% ipython --no-banner

In [1]: import numpy as np

In [2]: from numpy import linalg as LA

In [3]: np.set_printoptions(precision=3, suppress=True, linewidth=200)

In [4]: rng = np.random.default_rng(31)

In [5]: ang = np.sort(rng.uniform(-2, 2, 18))

In [6]: E = np.c_[ang, ang ** 2, ang ** 3] @ np.array([[-2, 2, -3], [-2, -2, 0], [3, 1, -2]])

In [7]: E
Out[7]: 
array([[-21.829, -16.707,  18.011],
       [-20.21 , -15.821,  16.956],
       [-18.036, -14.611,  15.53 ],
       [-13.801, -12.177,  12.719],
       [ -7.259,  -8.102,   8.214],
       [ -5.052,  -6.571,   6.6  ],
       [ -1.672,  -3.84 ,   3.856],
       [ -1.157,  -3.331,   3.365],
       [ -1.155,  -3.329,   3.363],
       [  0.339,  -0.815,   0.963],
       [  0.192,  -0.245,   0.332],
       [ -0.842,   0.509,  -1.178],
       [ -1.347,   0.757,  -2.732],
       [ -1.354,   0.77 ,  -2.844],
       [ -1.33 ,   0.847,  -3.565],
       [  4.156,   2.218, -13.226],
       [  9.896,   3.517, -19.782],
       [ 10.384,   3.628, -20.303]])

In [8]: labels = E[:, 0] > np.median(E[:, 0])

In [9]: u = E[labels].mean(axis=0) - E[~labels].mean(axis=0)

In [10]: round((((E - E.mean(axis=0)) @ u > 0) == labels).mean(), 3)
Out[10]: np.float64(0.889)

In [11]: labels.astype(int)
Out[11]: array([0, 0, 0, 0, 0, 0, 0, 1, 1, 1, 1, 1, 0, 0, 1, 1, 1, 1])

In [12]: print(((E - E.mean(axis=0)) @ u > 0).astype(int))
[0 0 0 0 0 0 0 1 1 1 1 1 1 1 1 1 1 1]

In [13]: u
Out[13]: array([ 12.338,   8.811, -14.038])

In [14]: print(np.argsort(-np.abs(u).round(6), kind="stable"))
[2 0 1]

In [15]: A = np.load("data.npy")

In [16]: A
Out[16]: 
array([[  3,   0,   0],
       [ -2,   0,  -3],
       [  1,  -2,   2],
       [ -2,   1,   1],
       [ -5,   0, -12]])

In [17]: Q, V = LA.qr(A[:, :2])[0], LA.qr(A[:, 2:])[0]

In [18]: sigma = LA.svd(Q.T @ V, compute_uv=False)

In [19]: sigma
Out[19]: array([0.809])

In [20]: hat = A @ LA.solve(A.T @ A, A.T)

In [21]: np.round((np.eye(5) - hat) @ A, 3) + 0
Out[21]: 
array([[0., 0., 0.],
       [0., 0., 0.],
       [0., 0., 0.],
       [0., 0., 0.],
       [0., 0., 0.]])

In [22]: LA.matrix_rank(np.eye(5) - hat)
Out[22]: np.int64(2)

In [23]: x = np.array([-6, -7, -7])

In [24]: y = A @ x

In [25]: LA.lstsq(A, y)[0]
Out[25]: array([-6., -7., -7.])

In [26]: y
Out[26]: array([-18,  33,  -6,  -2, 114])

In [27]: np.round(LA.pinv(A) @ A, 3) + 0
Out[27]: 
array([[1., 0., 0.],
       [0., 1., 0.],
       [0., 0., 1.]])

In [28]: y = y + 0.02 * rng.normal(size=5)

In [29]: y
Out[29]: array([-18.005,  32.988,  -6.009,  -1.999, 114.002])

In [30]: c, *_ = LA.lstsq(A, y)

In [31]: np.round(A.T @ (y - A @ c), 3) + 0
Out[31]: array([0., 0., 0.])

In [32]: round(float(LA.norm(y - A @ c)), 3)
Out[32]: 0.013

In [33]: [round(float(LA.norm(LA.solve(A.T @ A + lam * np.eye(3), A.T @ y))), 2) for lam in (0, 1, 10, 100)]
Out[33]: [11.57, 10.63, 8.56, 5.68]

In [34]: X = np.load("run3.npy")

In [35]: X
Out[35]: 
array([[-3, -2,  3,  1],
       [ 2,  1, -3, -3],
       [ 0,  2, -2, -2],
       [ 1,  1, -3, -3]])

In [36]: u, v = A[4], A[1]

In [37]: print(u @ u)
169

In [38]: p = (u @ v) / (u @ u) * u

In [39]: print(LA.matrix_rank(np.outer(u, v)))
1

In [40]: feats = np.minimum.outer(np.arange(1, 7), np.arange(1, 7)) * 4

In [41]: feats
Out[41]: 
array([[ 4,  4,  4,  4,  4,  4],
       [ 4,  8,  8,  8,  8,  8],
       [ 4,  8, 12, 12, 12, 12],
       [ 4,  8, 12, 16, 16, 16],
       [ 4,  8, 12, 16, 20, 20],
       [ 4,  8, 12, 16, 20, 24]])

In [42]: ang = np.radians(45)

In [43]: r_ = np.eye(6)

In [44]: r_[4, 4] = r_[0, 0] = np.cos(ang)

In [45]: r_[4, 0], r_[0, 4] = -np.sin(ang), np.sin(ang)

In [46]: r_
Out[46]: 
array([[ 0.707,  0.   ,  0.   ,  0.   ,  0.707,  0.   ],
       [ 0.   ,  1.   ,  0.   ,  0.   ,  0.   ,  0.   ],
       [ 0.   ,  0.   ,  1.   ,  0.   ,  0.   ,  0.   ],
       [ 0.   ,  0.   ,  0.   ,  1.   ,  0.   ,  0.   ],
       [-0.707,  0.   ,  0.   ,  0.   ,  0.707,  0.   ],
       [ 0.   ,  0.   ,  0.   ,  0.   ,  0.   ,  1.   ]])

In [47]: out = feats @ r_.T

In [48]: print(np.allclose(LA.norm(feats, axis=1), LA.norm(out, axis=1)))
True

In [49]: LA.svd(feats, compute_uv=False), LA.svd(out, compute_uv=False)
Out[49]: 
(array([68.827,  7.953,  3.099,  1.785,  1.275,  1.061]),
 array([68.827,  7.953,  3.099,  1.785,  1.275,  1.061]))

In [50]: (LA.matrix_power((r_ != 0) + (r_.T != 0) + np.eye(6), 6) > 0).astype(int)
Out[50]: 
array([[1, 0, 0, 0, 1, 0],
       [0, 1, 0, 0, 0, 0],
       [0, 0, 1, 0, 0, 0],
       [0, 0, 0, 1, 0, 0],
       [1, 0, 0, 0, 1, 0],
       [0, 0, 0, 0, 0, 1]])

In [51]: (r_ != 0).astype(int)
Out[51]: 
array([[1, 0, 0, 0, 1, 0],
       [0, 1, 0, 0, 0, 0],
       [0, 0, 1, 0, 0, 0],
       [0, 0, 0, 1, 0, 0],
       [1, 0, 0, 0, 1, 0],
       [0, 0, 0, 0, 0, 1]])

In [52]: print(round(LA.det(r_), 3))
1.0

In [53]: print(np.sort(LA.eigvals(r_).real))
[0.707 0.707 1.    1.    1.    1.   ]

In [54]: arr = np.maximum(np.array([[5, 2, 4],
    ...:     [5, 1, 4],
    ...:     [1, 5, 4],
    ...:     [1, 0, 4],
    ...:     [2, 5, 2],
    ...:     [4, 2, 0],
    ...:     [0, 0, 2],
    ...:     [0, 5, 2],
    ...:     [2, 0, 5],
    ...:     [3, 0, 2],
    ...:     [0, 3, 2],
    ...:     [4, 0, 1],
    ...:     [3, 4, 5],
    ...:     [2, 4, 2],
    ...:     [1, 3, 2],
    ...:     [5, 3, 3],
    ...:     [1, 0, 4],
    ...:     [3, 4, 0],
    ...:     [2, 2, 1],
    ...:     [5, 5, 1],
    ...:     [3, 4, 4],
    ...:     [0, 4, 2],
    ...:     [4, 5, 5],
    ...:     [0, 0, 4]]) @ np.array([[0, 2, 1, 5], [0, 1, 3, 3], [3, 1, 3, 3]]) + np.array([4, 0, 7, 2]), 0)

In [55]: print(arr)
[[16 16 30 45]
 [16 15 27 42]
 [16 11 35 34]
 [16  6 20 19]
 [10 11 30 33]
 [ 4 10 17 28]
 [10  2 13  8]
 [10  7 28 23]
 [19  9 24 27]
 [10  8 16 23]
 [10  5 22 17]
 [ 7  9 14 25]
 [19 15 37 44]
 [10 10 27 30]
 [10  7 23 22]
 [13 16 30 45]
 [16  6 20 19]
 [ 4 10 22 29]
 [ 7  7 18 21]
 [ 7 16 30 45]
 [16 14 34 41]
 [10  6 25 20]
 [19 18 41 52]
 [16  4 19 14]]

In [56]: labels = rng.permutation(4)

In [57]: out = arr[:, labels] * rng.choice([-1, 1], 4)

In [58]: print(out)
[[ 16  45 -16 -30]
 [ 16  42 -15 -27]
 [ 16  34 -11 -35]
 [ 16  19  -6 -20]
 [ 10  33 -11 -30]
 [  4  28 -10 -17]
 [ 10   8  -2 -13]
 [ 10  23  -7 -28]
 [ 19  27  -9 -24]
 [ 10  23  -8 -16]
 [ 10  17  -5 -22]
 [  7  25  -9 -14]
 [ 19  44 -15 -37]
 [ 10  30 -10 -27]
 [ 10  22  -7 -23]
 [ 13  45 -16 -30]
 [ 16  19  -6 -20]
 [  4  29 -10 -22]
 [  7  21  -7 -18]
 [  7  45 -16 -30]
 [ 16  41 -14 -34]
 [ 10  20  -6 -25]
 [ 19  52 -18 -41]
 [ 16  14  -4 -19]]

In [59]: U, _, VT = LA.svd(arr.T @ out)

In [60]: np.round(LA.lstsq(arr, out)[0], 3) + 0
Out[60]: 
array([[ 1.,  0.,  0.,  0.],
       [ 0.,  0., -1.,  0.],
       [ 0.,  0.,  0., -1.],
       [ 0.,  1.,  0.,  0.]])

In [61]: hat = out @ LA.solve(out.T @ out, out.T)

In [62]: np.allclose(hat @ hat, hat)
Out[62]: True

In [63]: print(np.round(np.trace(hat), 3))
4.0

In [64]: np.round(LA.eigvalsh(hat), 3) + 0
Out[64]: array([0., 0., 0., 0., 0., 0., 0., 0., 0., 0., 0., 0., 0., 0., 0., 0., 0., 0., 0., 0., 1., 1., 1., 1.])

In [65]: hat = arr @ LA.solve(arr.T @ arr, arr.T)

In [66]: np.round(LA.eigvalsh(hat), 3) + 0
Out[66]: array([0., 0., 0., 0., 0., 0., 0., 0., 0., 0., 0., 0., 0., 0., 0., 0., 0., 0., 0., 0., 1., 1., 1., 1.])

In [67]: np.allclose(hat @ hat, hat)
Out[67]: True

In [68]: Xc = arr - arr.mean(axis=0)

In [69]: V = LA.svd(Xc)[2][:3]

In [70]: out = Xc - Xc @ V.T @ V

In [71]: np.round(np.cov(Xc @ V.T, rowvar=False), 3) + 0
Out[71]: 
array([[200.457,   0.   ,   0.   ],
       [  0.   ,  24.005,   0.   ],
       [  0.   ,   0.   ,   9.283]])

In [72]: (Xc @ V.T).std(axis=0)
Out[72]: array([13.86 ,  4.796,  2.983])

In [73]: round(float(LA.norm(out) / LA.norm(Xc)), 3)
Out[73]: 0.0
